% python3 -q
>>> import numpy as np
>>> np.set_printoptions(precision=1, suppress=True, linewidth=160)
>>> mat = np.loadtxt("case1.csv", delimiter=",")
>>> print(mat.round(1) + 0)
[[-2.6  2.1 -0.3  3.   3.4  2.7 -2.2]
 [ 0.6 -0.1  1.  -0.5  1.8  1.  -0.1]
 [-1.7  0.5 -2.2  0.  -3.  -1.7 -0.3]
 [ 0.2 -0.8 -1.5 -3.5 -3.5 -2.4  0.6]]
>>> print([round(float(x), 1) for x in np.linalg.svd(mat, compute_uv=False)[:3]])
[8.9, 4.6, 1.7]
>>> print(np.argsort(-np.linalg.norm(mat, axis=0).round(6), kind="stable")[:3])
[4 3 5]
>>> print(np.linalg.matrix_rank(mat, rtol=0.1))
3
>>> data = np.load("arr.npy")
>>> print(data)
[[ -2   0  -3   2   3   0]
 [  1   2   3  -3  -1  -3]
 [  2   1  -3  -1   0   2]
 [  1   3  -2   3   1  -1]
 [  2   8   9 -10  -1 -12]]
>>> # rows and columns are dependent
>>> print(np.linalg.matrix_rank(data, rtol=0.1))
4
>>> print([round(float(x), 1) for x in np.linalg.svd(data, compute_uv=False)[:3]])
[20.9, 5.8, 4.3]
>>> print(round(np.linalg.norm(data, 2) / np.linalg.norm(data), 1))
0.9
>>> U, sigma, Vh = np.linalg.svd(data)
>>> evecs = Vh[:(sigma > 1e-8).sum()]
>>> rng = np.random.default_rng(610)
>>> x = data[2] + -1 * data[3] + rng.integers(2) * np.eye(6)[1]
>>> print(x)
[ 1. -2. -1. -4. -1.  3.]
>>> print(np.allclose(evecs.T @ evecs @ x, x))
True
>>> print(np.diag(evecs.T @ evecs))
[0.6 0.6 0.7 1.  0.5 0.6]
>>> r0, g = data[2], data[0]
>>> print(r0 @ r0)
19
>>> p = (r0 @ g) / (r0 @ r0) * r0
>>> print(g - p)
[-2.3 -0.2 -2.5  2.2  3.  -0.3]
>>> print(p)
[ 0.3  0.2 -0.5 -0.2  0.   0.3]
>>> print(np.linalg.matrix_rank(np.outer(r0, g)))
1
>>> print(np.unique(data.round(6), axis=0).shape)
(5, 6)
>>> print(np.abs(np.diag(np.linalg.qr(data)[1])) > 1e-9)
[ True  True  True  True False]
>>> print(round(float(np.trace(np.linalg.pinv(data) @ data)), 1))
4.0
>>> print(np.linalg.lstsq(data[:-1].T, data[-1])[2])
4
>>> J = np.loadtxt("m.csv", delimiter=",")
>>> print(J)
[[0. 0. 0. 0. 0. 0. 0. 1. 1. 0.]
 [0. 0. 1. 0. 0. 0. 0. 0. 0. 1.]
 [0. 1. 0. 1. 0. 0. 0. 0. 0. 1.]
 [0. 0. 1. 0. 0. 0. 0. 0. 0. 0.]
 [0. 0. 0. 0. 0. 0. 0. 1. 1. 0.]
 [0. 0. 0. 0. 0. 0. 1. 0. 0. 0.]
 [0. 0. 0. 0. 0. 1. 0. 0. 0. 0.]
 [1. 0. 0. 0. 1. 0. 0. 0. 1. 0.]
 [1. 0. 0. 0. 1. 0. 0. 1. 0. 0.]
 [0. 1. 1. 0. 0. 0. 0. 0. 0. 0.]]
>>> # column 4 repeats column 0
>>> print(np.allclose(J[:-1].T @ np.linalg.lstsq(J[:-1].T, J[-1])[0], J[-1]))
False
>>> print(np.unique(J.round(6), axis=0).shape)
(9, 10)
>>> print(np.round(J @ np.linalg.pinv(J) @ J, 1) + 0)
[[0. 0. 0. 0. 0. 0. 0. 1. 1. 0.]
 [0. 0. 1. 0. 0. 0. 0. 0. 0. 1.]
 [0. 1. 0. 1. 0. 0. 0. 0. 0. 1.]
 [0. 0. 1. 0. 0. 0. 0. 0. 0. 0.]
 [0. 0. 0. 0. 0. 0. 0. 1. 1. 0.]
 [0. 0. 0. 0. 0. 0. 1. 0. 0. 0.]
 [0. 0. 0. 0. 0. 1. 0. 0. 0. 0.]
 [1. 0. 0. 0. 1. 0. 0. 0. 1. 0.]
 [1. 0. 0. 0. 1. 0. 0. 1. 0. 0.]
 [0. 1. 1. 0. 0. 0. 0. 0. 0. 0.]]
>>> B = np.array([[2, 4, 0, 4, 2]])
>>> K = np.block([[np.zeros((1, 1)), B], [B.T, np.zeros((5, 5))]])
>>> print(K)
[[0. 2. 4. 0. 4. 2.]
 [2. 0. 0. 0. 0. 0.]
 [4. 0. 0. 0. 0. 0.]
 [0. 0. 0. 0. 0. 0.]
 [4. 0. 0. 0. 0. 0.]
 [2. 0. 0. 0. 0. 0.]]
>>> # 2 groups of indices that never mix
>>> print(np.diff(K, axis=0))
[[ 2. -2. -4.  0. -4. -2.]
 [ 2.  0.  0.  0.  0.  0.]
 [-4.  0.  0.  0.  0.  0.]
 [ 4.  0.  0.  0.  0.  0.]
 [-2.  0.  0.  0.  0.  0.]]
>>> K[6]
Traceback (most recent call last):
  File "<python-input-41>", line 1, in <module>
    K[6]
    ~^^^
IndexError: index 6 is out of bounds for axis 0 with size 6
>>> print(np.round(np.linalg.svd(K, compute_uv=False), 1) + 0)
[6.3 6.3 0.  0.  0.  0. ]
>>> print(K.shape)
(6, 6)
>>> print(K - K[0])
[[ 0.  0.  0.  0.  0.  0.]
 [ 2. -2. -4.  0. -4. -2.]
 [ 4. -2. -4.  0. -4. -2.]
 [ 0. -2. -4.  0. -4. -2.]
 [ 4. -2. -4.  0. -4. -2.]
 [ 2. -2. -4.  0. -4. -2.]]
>>> print(np.linalg.matrix_rank(K))
2
>>> print(np.abs(K).max())
4.0
>>> print(round(np.linalg.norm(K), 1))
8.9
>>> print(np.unravel_index(np.abs(K).argmax(), K.shape))
(np.int64(0), np.int64(2))
>>> w, evecs = np.linalg.eigh(K)
>>> print((w > 1e-8).sum(), (w < -1e-8).sum())
1 1
>>> print(w)
[-6.3  0.   0.   0.   0.   6.3]
>>> print(np.round(np.linalg.eigvalsh(K @ K), 1) + 0)
[ 0.  0.  0.  0. 40. 40.]
>>> print(np.round(evecs.T @ K @ evecs, 1) + 0)
[[-6.3  0.   0.   0.   0.   0. ]
 [ 0.   0.   0.   0.   0.   0. ]
 [ 0.   0.   0.   0.   0.   0. ]
 [ 0.   0.   0.   0.   0.   0. ]
 [ 0.   0.   0.   0.   0.   0. ]
 [ 0.   0.   0.   0.   0.   6.3]]
>>> print(np.abs(evecs[:, -1]).round(6).argmax())
0
>>> print(np.linalg.eigvalsh(K + 4 * np.eye(6)))
[-2.3  4.   4.   4.   4.  10.3]
>>> print(np.round(np.linalg.svd(K, compute_uv=False), 1) + 0)
[6.3 6.3 0.  0.  0.  0. ]
>>> print([round(float(np.linalg.det(K[:i, :i])), 2) + 0 for i in range(1, 7)])
[0.0, -4.0, 0.0, 0.0, 0.0, 0.0]
>>> print(round(np.linalg.eigvalsh(K).min(), 1))
-6.3
>>> try:
...     np.linalg.cholesky(K)
... except np.linalg.LinAlgError as e:
...     print(e)
... 
Matrix is not positive definite
>>> F = np.load("test1.npy")
>>> print(F)
[[-2 -1  0  1  2  3  4  5  6]
 [ 7  8  9 10 11 12 13 14 15]
 [16 17 18 19 20 21 22 23 24]
 [25 26 27 28 29 30 31 32 33]
 [34 35 36 37 38 39 40 41 42]
 [43 44 45 46 47 48 49 50 51]
 [52 53 54 55 56 57 58 59 60]
 [61 62 63 64 65 66 67 68 69]
 [70 71 72 73 74 75 76 77 78]]
>>> U, sigma, Vh = np.linalg.svd(F)
>>> evecs = Vh[:(sigma > 1e-8).sum()]
>>> x = F[0] + -3 * F[7] + rng.integers(2) * np.eye(9)[2]
>>> print(x)
[-185. -187. -189. -191. -193. -195. -197. -199. -201.]
>>> print(np.allclose(evecs.T @ evecs @ x, x))
True
>>> print(np.round(evecs.T @ evecs, 1) + 0)
[[ 0.4  0.3  0.2  0.2  0.1  0.   0.  -0.1 -0.2]
 [ 0.3  0.3  0.2  0.2  0.1  0.1  0.   0.  -0.1]
 [ 0.2  0.2  0.2  0.1  0.1  0.1  0.   0.   0. ]
 [ 0.2  0.2  0.1  0.1  0.1  0.1  0.1  0.1  0. ]
 [ 0.1  0.1  0.1  0.1  0.1  0.1  0.1  0.1  0.1]
 [ 0.   0.1  0.1  0.1  0.1  0.1  0.1  0.2  0.2]
 [ 0.   0.   0.   0.1  0.1  0.1  0.2  0.2  0.2]
 [-0.1  0.   0.   0.1  0.1  0.2  0.2  0.3  0.3]
 [-0.2 -0.1  0.   0.   0.1  0.2  0.2  0.3  0.4]]
>>> print(np.argsort(-np.linalg.norm(F, axis=0).round(6), kind="stable")[:3])
[8 7 6]
>>> print([round(float(x), 1) for x in np.linalg.svd(F, compute_uv=False)[:3]])
[401.4, 12.1, 0.0]
>>> print(np.linalg.cond(F) > 100)
True
>>> X = np.load("x.npy")
>>> print(X)
[[ 0.1  3.2 -2.6  3. ]
 [ 2.9  8.8  5.7  3. ]
 [ 2.9  8.7  5.6  3. ]
 [ 2.   6.9  2.9  3. ]
 [-0.9  1.2 -5.7  3. ]
 [ 0.7  4.5 -0.8  3. ]
 [ 0.7  4.5 -0.8  3. ]
 [-0.1  2.7 -3.4  3. ]
 [-0.1  2.8 -3.2  3. ]
 [ 0.9  4.9 -0.2  3. ]
 [ 2.2  7.3  3.5  3. ]
 [-0.1  2.8 -3.3  3. ]
 [ 0.3  3.7 -2.   3. ]
 [ 1.2  5.4  0.6  3. ]
 [ 1.4  5.7  1.1  3. ]
 [ 0.7  4.4 -0.8  3. ]
 [ 0.8  4.7 -0.5  3. ]
 [-0.1  2.7 -3.4  3. ]
 [ 0.2  3.4 -2.4  3. ]
 [ 1.3  5.6  1.   3. ]
 [ 1.9  6.8  2.7  3. ]
 [ 2.3  7.6  3.9  3. ]]
>>> th = np.radians(135)
>>> Rm = np.eye(4)
>>> Rm[0, 0] = Rm[3, 3] = np.cos(th)
>>> Rm[0, 3], Rm[3, 0] = -np.sin(th), np.sin(th)
>>> print(Rm)
[[-0.7  0.   0.  -0.7]
 [ 0.   1.   0.   0. ]
 [ 0.   0.   1.   0. ]
 [ 0.7  0.   0.  -0.7]]
>>> B = X @ Rm.T
>>> print(np.round(np.linalg.svd(X, compute_uv=False), 1) + 0, np.round(np.linalg.svd(B, compute_uv=False), 1) + 0)
[29.3 14.7  0.   0. ] [29.3 14.7  0.   0. ]
>>> print(np.abs(B - X).max(axis=0))
[7.  0.  0.  5.8]
>>> print(B)
[[-2.2  3.2 -2.6 -2. ]
 [-4.2  8.8  5.7 -0.1]
 [-4.1  8.7  5.6 -0.1]
 [-3.5  6.9  2.9 -0.7]
 [-1.5  1.2 -5.7 -2.8]
 [-2.6  4.5 -0.8 -1.6]
 [-2.6  4.5 -0.8 -1.6]
 [-2.   2.7 -3.4 -2.2]
 [-2.1  2.8 -3.2 -2.2]
 [-2.8  4.9 -0.2 -1.5]
 [-3.6  7.3  3.5 -0.6]
 [-2.1  2.8 -3.3 -2.2]
 [-2.4  3.7 -2.  -1.9]
 [-3.   5.4  0.6 -1.3]
 [-3.1  5.7  1.1 -1.2]
 [-2.6  4.4 -0.8 -1.6]
 [-2.7  4.7 -0.5 -1.5]
 [-2.   2.7 -3.4 -2.2]
 [-2.3  3.4 -2.4 -2. ]
 [-3.1  5.6  1.  -1.2]
 [-3.5  6.8  2.7 -0.8]
 [-3.8  7.6  3.9 -0.5]]
>>> print(np.round(np.linalg.det(Rm), 1), np.round(np.trace(Rm), 1))
1.0 0.6
>>> U, sigma, Vh = np.linalg.svd(X)
>>> evecs = Vh[:(sigma > 1e-8).sum()]
>>> x = X[11] + -1 * X[18] + rng.integers(2) * np.eye(4)[1]
>>> print(x)
[-0.3  0.4 -0.9  0. ]
>>> print(np.diag(evecs.T @ evecs))
[0.1 0.7 0.9 0.3]
>>> print(np.round(np.linalg.norm(x - evecs.T @ evecs @ x), 1))
0.5
>>> print(np.round(evecs.T @ evecs, 1) + 0)
[[ 0.1  0.2  0.2  0. ]
 [ 0.2  0.7  0.1  0.4]
 [ 0.2  0.1  0.9 -0.3]
 [ 0.   0.4 -0.3  0.3]]
>>> print(np.linalg.matrix_rank(np.vstack([X, x])))
3
>>> B = np.array([[-5, 4], [-3, -4], [-4, -5], [1, 2]])
>>> B @ X
Traceback (most recent call last):
  File "<python-input-92>", line 1, in <module>
    B @ X
    ~~^~~
ValueError: matmul: Input operand 1 has a mismatch in its core dimension 0, with gufunc signature (n?,k),(k,m?)->(n?,m?) (size 22 is different from 2)
>>> print(np.linalg.matrix_rank(np.vstack([X, B.T])))
4
>>> W1 = np.array([[-1, -3, 3, 1, 2, 0],
...     [0, -1, 1, -1, 3, 1],
...     [1, -1, -3, 0, -1, -1],
...     [-3, 0, 3, -2, 2, 3]])
>>> coef = np.array([1, -9, -1, 8, -6, 1])
>>> H = np.maximum(X @ W1 + coef, 0)
>>> print((H > 0).astype(int))
[[0 0 1 0 1 1]
 [0 0 1 0 1 1]
 [0 0 1 0 1 1]
 [0 0 1 0 1 1]
 [0 0 1 0 1 1]
 [0 0 1 0 1 1]
 [0 0 1 0 1 1]
 [0 0 1 0 1 1]
 [0 0 1 0 1 1]
 [0 0 1 0 1 1]
 [0 0 1 0 1 1]
 [0 0 1 0 1 1]
 [0 0 1 0 1 1]
 [0 0 1 0 1 1]
 [0 0 1 0 1 1]
 [0 0 1 0 1 1]
 [0 0 1 0 1 1]
 [0 0 1 0 1 1]
 [0 0 1 0 1 1]
 [0 0 1 0 1 1]
 [0 0 1 0 1 1]
 [0 0 1 0 1 1]]
>>> C = np.array([[1, 0, 0], [1, 2, 1], [1, 2, 2], [1, 1, 2], [0, 1, 1], [0, 1, 1]])
>>> print(W1 @ C)
[[  0   3   7]
 [ -1   3   3]
 [ -3 -10  -9]
 [ -2   9   7]]
>>> feats = np.loadtxt("block12.csv", delimiter=",")
>>> print(feats)
[[-2.  2.  3.]
 [-3. -1.  3.]
 [ 0.  0.  1.]]
>>> z = rng.permutation(3)
>>> B = feats[:, z] * rng.choice([-1, 1], 3)
>>> print(B)
[[-3. -2. -2.]
 [-3. -3.  1.]
 [-1.  0. -0.]]
>>> U, _, Vh = np.linalg.svd(feats.T @ B)
>>> print(z)
[2 0 1]
>>> print(np.round(np.linalg.lstsq(feats, B)[0], 1) + 0)
[[ 0.  1.  0.]
 [ 0.  0. -1.]
 [-1.  0.  0.]]
